>>> import numpy as np
>>> np.set_printoptions(precision=3, suppress=True, linewidth=160, sign=" ")
>>> E = np.loadtxt("x.csv", delimiter=",")
>>> E
array([[ 0.991,  1.92 , -2.782],
       [ 0.997,  2.22 , -2.931],
       [ 0.886,  1.949, -3.055],
       [-3.031,  3.092,  1.929],
       [-3.004,  2.858,  1.927],
       [-2.907,  3.064,  2.059],
       [-1.972,  1.119, -2.741],
       [-2.108,  0.989, -2.954],
       [-1.959,  0.91 , -3.146]])
>>> x0 = np.array([-4, -3, 0])
>>> rhs = E @ x0
>>> print(np.round(np.linalg.pinv(E) @ E, 3) + 0)
[[ 1.  0.  0.]
 [ 0.  1.  0.]
 [ 0.  0.  1.]]
>>> rhs
array([ -9.724, -10.648,  -9.391,   2.848,   3.442,   2.436,   4.531,   5.465,   5.106])
>>> rng = np.random.default_rng(4689)
>>> rhs = rhs + 0.3 * rng.normal(size=9)
>>> rhs
array([-10.285, -10.251,  -9.279,   2.573,   3.545,   2.476,   4.942,   5.788,   4.822])
>>> coef, *_ = np.linalg.lstsq(E, rhs)
>>> print(np.round(E.T @ (rhs - E @ coef), 3) + 0)
[ 0.  0.  0.]
>>> round(np.linalg.norm(rhs - E @ coef), 3)
np.float64(0.93)
>>> A2 = np.c_[E[:, :1] @ np.array([[0]]), np.array([-2, -3, 0, 0, 3, 2, -1, -1, -3])]
>>> A2
array([[ 0., -2.],
       [ 0., -3.],
       [ 0.,  0.],
       [ 0.,  0.],
       [ 0.,  3.],
       [ 0.,  2.],
       [ 0., -1.],
       [ 0., -1.],
       [ 0., -3.]])
>>> print(np.linalg.matrix_rank(np.c_[E, A2]))
4
>>> np.linalg.norm(np.linalg.qr(E)[0].T @ A2, axis=0) ** 2 / ((A2 ** 2).sum(axis=0) + 1e-12)
array([ 0.   ,  0.679])
>>> hat = E @ np.linalg.solve(E.T @ E, E.T)
>>> np.linalg.matrix_rank(np.eye(9) - hat)
np.int64(6)
>>> print(np.allclose(hat @ hat, hat))
True
>>> print(hat @ E[:, 2])
[-2.782 -2.931 -3.055  1.929  1.927  2.059 -2.741 -2.954 -3.146]
>>> round(float(np.trace(hat)), 3)
3.0
>>> m1 = np.loadtxt("block13.csv", delimiter=",")
>>> m1
array([[ 1.2,  7. , -1.6,  1. ],
       [-0.2, -4. ,  0. , -1.5],
       [ 0.2, -1. , -1.5,  0. ]])
>>> def softmax(z):
...     e = np.exp(z - z.max(axis=-1, keepdims=True))
...     return e / e.sum(axis=-1, keepdims=True)
... 
>>> softmax(m1[1])
array([ 0.397,  0.009,  0.485,  0.108])
>>> S = m1 @ m1.T / np.sqrt(4)
>>> softmax(S).round(6).argmax(axis=1)
array([ 0,  1,  1])
>>> np.round(softmax(S + np.triu(np.full(S.shape, -np.inf), 1)), 3) + 0
array([[ 1.   ,  0.   ,  0.   ],
       [ 0.   ,  1.   ,  0.   ],
       [ 0.009,  0.578,  0.413]])
>>> ang = np.radians(120)
>>> R = np.eye(4)
>>> R[2, 2] = R[0, 0] = np.cos(ang)
>>> R[2, 0], R[0, 2] = -np.sin(ang), np.sin(ang)
>>> R
array([[-0.5  ,  0.   ,  0.866,  0.   ],
       [ 0.   ,  1.   ,  0.   ,  0.   ],
       [-0.866,  0.   , -0.5  ,  0.   ],
       [ 0.   ,  0.   ,  0.   ,  1.   ]])
>>> A2 = m1 @ R.T
>>> np.allclose(m1 @ m1.T, A2 @ A2.T)
True
>>> np.round(np.linalg.det(R), 3), np.round(np.trace(R), 3)
(np.float64(1.0), np.float64(1.0))
>>> print(np.abs(A2 - m1).max(axis=0))
[ 3.186  0.     2.077  0.   ]
>>> np.linalg.svd(m1, compute_uv=False), np.linalg.svd(A2, compute_uv=False)
(array([ 8.445,  1.895,  0.82 ]), array([ 8.445,  1.895,  0.82 ]))
>>> hat = np.triu(np.array([[-3, -2, 1, -2], [-1, -3, -2, -1], [-2, 3, -3, -2], [1, 3, 3, -1]]), 1) + np.eye(4)
>>> A2 = hat @ R @ np.linalg.inv(hat)
>>> np.linalg.matrix_rank(A2)
np.int64(4)
>>> np.round(np.poly(A2), 3) + 0
array([ 1., -1.,  0., -1.,  1.])
>>> A2 = m1 + rng.integers(-2, 3, (3, 1)) @ rng.integers(-2, 3, (1, 4))
>>> A2
array([[ 1.2,  6. , -3.6, -1. ],
       [-0.2, -3. ,  2. ,  0.5],
       [ 0.2, -2. , -3.5, -2. ]])
>>> A2 - m1
array([[ 0., -1., -2., -2.],
       [ 0.,  1.,  2.,  2.],
       [ 0., -1., -2., -2.]])
>>> np.abs(A2 - m1).sum(axis=1)
array([ 5.,  5.,  5.])
>>> K = np.loadtxt("w.csv", delimiter=",")
>>> K
array([[ 2.652,  0.118,  1.398],
       [ 0.754,  1.936, -2.164],
       [-0.435, -1.865, -2.309],
       [-2.631,  1.096,  0.937],
       [ 2.957, -0.473,  0.183],
       [-2.829,  0.463, -0.885],
       [-2.648,  1.237,  0.677],
       [-0.174,  1.916,  2.302],
       [-2.763,  1.131, -0.297],
       [ 1.712, -2.278,  0.939]])
>>> hat = K @ np.linalg.solve(K.T @ K, K.T)
>>> np.linalg.matrix_rank(np.eye(10) - hat)
np.int64(7)
>>> np.allclose(hat @ hat, hat)
True
>>> lab = K[:, 0] > np.median(K[:, 0])
>>> u = K[lab].mean(axis=0) - K[~lab].mean(axis=0)
>>> print(lab.astype(int))
[ 1  1  0  0  1  0  0  1  0  1]
>>> np.argsort(-np.abs(u).round(6), kind="stable")
array([ 0,  2,  1])
>>> Xc = (K - K.mean(axis=0)) / K.std(axis=0)
>>> Xc.std(axis=0)
array([ 1.,  1.,  1.])
>>> coef = np.linalg.lstsq(np.delete(Xc, 1, axis=1), Xc[:, 1])[0]
>>> print(coef)
[-0.44   0.226]
>>> A2 = np.c_[K[:, :1] @ np.array([[4]]), np.array([-1, 2, 2, 2, -2, 2, 0, -2, -2, 2])]
>>> A2
array([[ 10.608,  -1.   ],
       [  3.016,   2.   ],
       [ -1.74 ,   2.   ],
       [-10.524,   2.   ],
       [ 11.828,  -2.   ],
       [-11.316,   2.   ],
       [-10.592,   0.   ],
       [ -0.696,  -2.   ],
       [-11.052,  -2.   ],
       [  6.848,   2.   ]])
>>> print(np.linalg.norm(np.linalg.qr(K)[0].T @ A2, axis=0) ** 2 / ((A2 ** 2).sum(axis=0) + 1e-12))
[ 1.     0.353]
>>> print(np.linalg.matrix_rank(A2))
2
>>> A2 @ A2
Traceback (most recent call last):
  File "<python-input-65>", line 1, in <module>
    A2 @ A2
    ~~~^~~~
ValueError: matmul: Input operand 1 has a mismatch in its core dimension 0, with gufunc signature (n?,k),(k,m?)->(n?,m?) (size 10 is different from 2)
>>> C2 = A2.T @ A2
>>> round(float(np.trace(C2)), 3), round(float((A2 ** 2).sum()), 3)
(818.078, 818.078)
>>> print(np.linalg.svd(A2, compute_uv=False) ** 2)
[ 787.014   31.065]
>>> np.linalg.eigvalsh(C2)[::-1]
array([ 787.014,   31.065])
>>> np.linalg.matrix_rank(C2)
np.int64(2)
>>> np.diag(C2)
array([ 785.078,   33.   ])
>>> J = np.loadtxt("mat.csv", delimiter=",")
>>> print(J)
[[ 6.597  6.014 -1.649]
 [ 0.045 -0.011  1.232]
 [ 1.199  0.709  0.425]
 [ 2.843  0.025  1.073]
 [ 1.296 -0.492  1.16 ]
 [ 2.177  0.36   1.274]
 [ 3.836  0.546  1.841]
 [-0.394 -0.285  1.503]
 [ 0.991  0.032  2.493]
 [ 1.741 -0.495  1.288]
 [ 5.467  6.15  -1.836]
 [ 0.239 -0.576  2.247]
 [ 1.92  -0.528  2.489]
 [ 0.519 -0.103  1.846]
 [ 5.355  5.504 -3.122]
 [ 6.73   8.357 -1.404]
 [ 2.194 -0.891  1.666]
 [ 6.     7.28  -0.711]
 [ 2.685  0.718  1.372]
 [ 0.873  0.254  2.783]
 [ 0.255 -1.704  1.211]
 [ 8.299  5.747 -3.882]
 [ 6.212  4.554 -2.328]
 [ 2.08  -0.647  2.097]
 [ 5.872  5.348 -1.986]
 [-0.4   -0.461  0.711]
 [ 0.652  0.742  3.013]]
>>> lab = J[:, 2] > np.median(J[:, 2])
>>> u = J[lab].mean(axis=0) - J[~lab].mean(axis=0)
>>> round(float((((J - J.mean(axis=0)) @ u > 0) == lab).mean()), 3)
0.778
>>> ((J - J.mean(axis=0)) @ u > 0).astype(int)
array([ 0,  1,  1,  1,  1,  1,  1,  1,  1,  1,  0,  1,  1,  1,  0,  0,  1,  0,  1,  1,  1,  0,  0,  1,  0,  1,  1])
>>> np.argsort(-np.abs(u).round(6), kind="stable")
array([ 1,  2,  0])
>>> dist = np.linalg.norm(J[:, None] - J[None], axis=-1)
>>> print(dist[:5, :5])
[[ 0.     9.356  7.847  7.574  8.85 ]
 [ 9.356  0.     1.582  2.803  1.342]
 [ 7.847  1.582  0.     1.895  1.411]
 [ 7.574  2.803  1.895  0.     1.633]
 [ 8.85   1.342  1.411  1.633  0.   ]]
>>> Xc = J - J.mean(axis=1)
Traceback (most recent call last):
  File "<python-input-81>", line 1, in <module>
    Xc = J - J.mean(axis=1)
         ~~^~~~~~~~~~~~~~~~
ValueError: operands could not be broadcast together with shapes (27,3) (27,) 
>>> Xc = J - J.mean(axis=0)
>>> Uu, sig, vt = np.linalg.svd(Xc, full_matrices=False)
>>> (np.sign(Uu[:, 0]) == np.sign(Uu[0, 0])).astype(int)
array([ 1,  0,  0,  0,  0,  0,  0,  0,  0,  0,  1,  0,  0,  0,  1,  1,  0,  1,  0,  0,  0,  1,  1,  0,  1,  0,  0])
>>> sig ** 2 / (sig ** 2).sum()
array([ 0.921,  0.043,  0.036])
>>> np.round(Xc.mean(axis=0), 3) + 0
array([ 0.,  0.,  0.])
>>> print(np.linalg.matrix_rank(Xc))
3
>>> np.abs(Uu[:, 0]).argmax()
np.int64(21)
>>> x0 = np.array([6, 5, -6])
>>> rhs = J @ x0
>>> np.linalg.solve(J.T @ J, J.T @ rhs)
array([ 6.,  5., -6.])
>>> rhs = rhs + 0.02 * rng.normal(size=27)
>>> rhs
array([ 79.538,  -7.152,   8.188,  10.785,  -1.64 ,   7.258,  14.672, -12.801,  -8.828,   0.234,  74.585, -14.902,  -6.051,  -8.496,  78.361,  90.623,  -1.31 ,
        76.654,  11.425, -10.171, -14.267, 101.79 ,  74.009,  -3.342,  73.87 ,  -8.954, -10.476])
>>> coef, *_ = np.linalg.lstsq(J, rhs)
>>> coef.round()
array([ 6.,  5., -6.])
>>> M = np.load("arr.npy")
>>> print(M)
[[ 3.1  3.   0.   2. ]
 [ 0.   0.1  2.   3. ]
 [ 3.   1.   3.1  5. ]
 [ 3.   3.   0.   2.1]]
>>> x0 = np.array([1, 1, -3, -2])
>>> M @ np.ones(4)
array([  8.1,   5.1,  12.1,   8.1])
>>> M * x0
array([[  3.1,   3. ,  -0. ,  -4. ],
       [  0. ,   0.1,  -6. ,  -6. ],
       [  3. ,   1. ,  -9.3, -10. ],
       [  3. ,   3. ,  -0. ,  -4.2]])
>>> M @ (2 * x0)
array([  4.2, -23.8, -30.6,   3.6])
>>> np.sign((M @ x0).round(6))
array([ 1., -1., -1.,  1.])
>>> (M * x0).sum(axis=1)
array([  2.1, -11.9, -15.3,   1.8])
>>> M @ x0
array([  2.1, -11.9, -15.3,   1.8])
>>> A2 = np.array([[-1, -1], [-4, 5], [0, -1], [-1, -2]])
>>> M @ A2
array([[-17.1,   7.9],
       [ -3.4,  -7.5],
       [-12. , -11.1],
       [-17.1,   7.8]])
>>> np.linalg.matrix_rank(M @ A2)
np.int64(2)
>>> Uu, sig, vt = np.linalg.svd(M, full_matrices=False)
>>> np.round(Uu.T @ M @ vt.T, 3) + 0
array([[ 9.12 ,  0.   ,  0.   ,  0.   ],
       [ 0.   ,  4.32 ,  0.   ,  0.   ],
       [ 0.   ,  0.   ,  0.899,  0.   ],
       [ 0.   ,  0.   ,  0.   ,  0.032]])
>>> np.round(vt @ vt.T, 3) + 0
array([[ 1.,  0.,  0.,  0.],
       [ 0.,  1.,  0.,  0.],
       [ 0.,  0.,  1.,  0.],
       [ 0.,  0.,  0.,  1.]])
>>> print(np.allclose(Uu * sig @ vt, M))
True
>>> print(sig / sig[0])
[ 1.     0.474  0.099  0.004]
>>> np.abs(vt[0])
array([ 0.538,  0.383,  0.303,  0.688])
>>> np.round(Uu.T @ Uu, 3) + 0
array([[ 1.,  0.,  0.,  0.],
       [ 0.,  1.,  0.,  0.],
       [ 0.,  0.,  1.,  0.],
       [ 0.,  0.,  0.,  1.]])
>>> np.round(np.sqrt((sig ** 2).sum()), 3), np.round(np.linalg.norm(M), 3)
(np.float64(10.131), np.float64(10.131))
